$ ipython --no-banner

In [1]: import numpy as np

In [2]: np.set_printoptions(precision=2, suppress=True, linewidth=140, sign=" ")

In [3]: E = np.load("test8.npy")

In [4]: print(E)
[[-0.35  0.58  0.3 ]
 [ 0.44 -0.26 -0.53]
 [ 0.79  0.57  0.17]
 [ 0.26 -0.52  0.77]]

In [5]: left, s, vt = np.linalg.svd(E, full_matrices=False)

In [6]: print(s)
[ 1.  1.  1.]

In [7]: print(s / s[0])
[ 1.  1.  1.]

In [8]: print((s > 1e-8).sum())
3

In [9]: rng = np.random.default_rng(85536)

In [10]: X = np.array([[3, 1, 0], [1, 1, 0], [0, 2, 3]]) * (rng.random((3, 3)) < 0.3)

In [11]: print(X)
[[ 0  1  0]
 [ 0  0  0]
 [ 0  2  0]]

In [12]: out = np.c_[E[:, :2] @ np.array([[-2, -3], [3, -1]]), np.array([1, 1, -2, 1])]

In [13]: print(out)
[[ 2.43  0.47  1.  ]
 [-1.64 -1.06  1.  ]
 [ 0.15 -2.93 -2.  ]
 [-2.1  -0.26  1.  ]]

In [14]: print(np.round(np.linalg.norm(out - E @ np.linalg.lstsq(E, out)[0], axis=0), 2) + 0)
[ 0.    0.    1.91]

In [15]: print(np.linalg.matrix_rank(np.c_[E, out]))
4

In [16]: print(np.abs(X).max())
2

In [17]: print(X.sum(axis=1))
[ 1  0  2]

In [18]: print(np.linalg.svd(X, compute_uv=False))
[ 2.24  0.    0.  ]

In [19]: X[:, 3]
---------------------------------------------------------------------------
IndexError                                Traceback (most recent call last)
Cell In[19], line 1
----> 1 X[:, 3]

IndexError: index 3 is out of bounds for axis 1 with size 3

In [20]: left, s, vt = np.linalg.svd(X)

In [21]: evecs = vt[:(s > 1e-8).sum()]

In [22]: x0 = X[2] + 2 * X[1] + rng.integers(2) * np.eye(3)[0]

In [23]: print(x0)
[ 1.  2.  0.]

In [24]: print(np.allclose(evecs.T @ evecs @ x0, x0))
False

In [25]: print(np.diag(evecs.T @ evecs))
[ 0.  1.  0.]

In [26]: print(round(np.linalg.norm(x0 - evecs.T @ evecs @ x0), 2))
1.0

In [27]: print(X[:, 1] @ X[:, 0])
0

In [28]: print(X.T @ X)
[[ 0  0  0]
 [ 0  5  0]
 [ 0  0  0]]

In [29]: print(np.linalg.svd(X, compute_uv=False))
[ 2.24  0.    0.  ]

In [30]: arr = np.load("out2.npy")

In [31]: print(arr)
[[  0   1]
 [  5  11]]

In [32]: print(round(float(np.linalg.det(arr.T)), 2))
-5.0

In [33]: print(np.einsum("ii->", arr))
11

In [34]: print(round(np.linalg.det(arr[::-1]), 2))
5.0

In [35]: x0 = np.array([-5, -2])

In [36]: rhs = arr @ x0

In [37]: print(rhs)
[ -2 -47]

In [38]: print(np.linalg.solve(arr, arr[:, 1]))
[ 0.  1.]

In [39]: print(np.linalg.solve(arr, 2 * rhs))
[-10.  -4.]

In [40]: K = np.array([[1.0, 0.5, 0.25, 0.12],
    ...:     [0.5, 1.0, 0.5, 0.25],
    ...:     [0.25, 0.5, 1.0, 0.5],
    ...:     [0.12, 0.25, 0.5, 1.0]])

In [41]: w, evecs = np.linalg.eig(K)

In [42]: print(w)
[ 2.08  1.    0.54  0.38]

In [43]: print(np.sort(np.linalg.eigvals(np.linalg.inv(K))))
[ 0.48  1.    1.86  2.66]

In [44]: print(round(float(np.prod(w)), 2))
0.42

In [45]: out = K / np.sqrt((K ** 2).mean(axis=1, keepdims=True))

In [46]: print(np.linalg.matrix_rank(out) == np.linalg.matrix_rank(K))
True

In [47]: print(out[3])
[ 0.21  0.43  0.87  1.74]

In [48]: print(K.shape)
(4, 4)

In [49]: print(np.round(np.linalg.norm(K), 2))
2.4

In [50]: print(K.mean(axis=0))
[ 0.47  0.56  0.56  0.47]

In [51]: print(np.diff(K, axis=0))
[[-0.5   0.5   0.25  0.13]
 [-0.25 -0.5   0.5   0.25]
 [-0.13 -0.25 -0.5   0.5 ]]

In [52]: print(np.linalg.svd(K, compute_uv=False))
[ 2.08  1.    0.54  0.38]

In [53]: print(np.linalg.matrix_rank(K))
4

In [54]: print(np.count_nonzero(K))
16

In [55]: K[:, 4]
---------------------------------------------------------------------------
IndexError                                Traceback (most recent call last)
Cell In[55], line 1
----> 1 K[:, 4]

IndexError: index 4 is out of bounds for axis 1 with size 4

In [56]: print(K.sum(axis=1))
[ 1.87  2.25  2.25  1.87]

In [57]: F = np.load("sample14.npy")

In [58]: print(F)
[[-0.12  1.55  2.56]
 [ 1.44 -1.54 -2.13]
 [ 2.51 -0.5   1.56]
 [-1.27 -2.54  0.97]
 [-2.35 -0.42  1.81]
 [ 1.56  2.49  0.62]
 [ 1.73  2.27 -0.94]
 [-2.65 -1.24  0.66]
 [-0.24  0.28  2.98]
 [ 0.46  2.96 -0.15]
 [ 2.74 -1.08 -0.56]
 [ 1.96  1.79  1.4 ]
 [ 0.48 -2.29 -1.88]
 [-0.57  1.12  2.72]
 [ 1.04  2.48  1.32]
 [ 0.36 -0.55  2.93]
 [ 0.92  1.35  2.51]
 [-0.87  0.81 -2.75]
 [ 1.85  1.89  1.42]
 [ 1.99 -2.17  0.57]
 [-0.8   2.84 -0.52]]

In [59]: x0 = np.array([0, -3, -2])

In [60]: rhs = F @ x0

In [61]: print(np.round(np.linalg.solve(F.T @ F, F.T @ rhs), 2) + 0)
[ 0. -3. -2.]

In [62]: print(np.round(np.linalg.lstsq(F, rhs)[0], 2) + 0)
[ 0. -3. -2.]

In [63]: rhs = rhs + 0.3 * rng.normal(size=21)

In [64]: print(rhs)
[ -9.99   9.28  -1.72   5.41  -2.18  -8.41  -5.21   1.89  -7.06  -8.66   4.21  -8.08  10.88  -9.03 -10.21  -4.44  -8.64   3.24  -8.63
   5.55  -7.8 ]

In [65]: b, *_ = np.linalg.lstsq(F, rhs)

In [66]: print(b.round())
[ 0. -3. -2.]

In [67]: print(round(np.linalg.norm(rhs - F @ b), 2))
1.07

In [68]: print(np.round(F.T @ (rhs - F @ b), 2) + 0)
[ 0.  0.  0.]

In [69]: print([round(float(np.linalg.norm(np.linalg.solve(F.T @ F + lam * np.eye(3), F.T @ rhs))), 2) for lam in (0, 1, 10, 100)])
[3.64, 3.6, 3.24, 1.65]
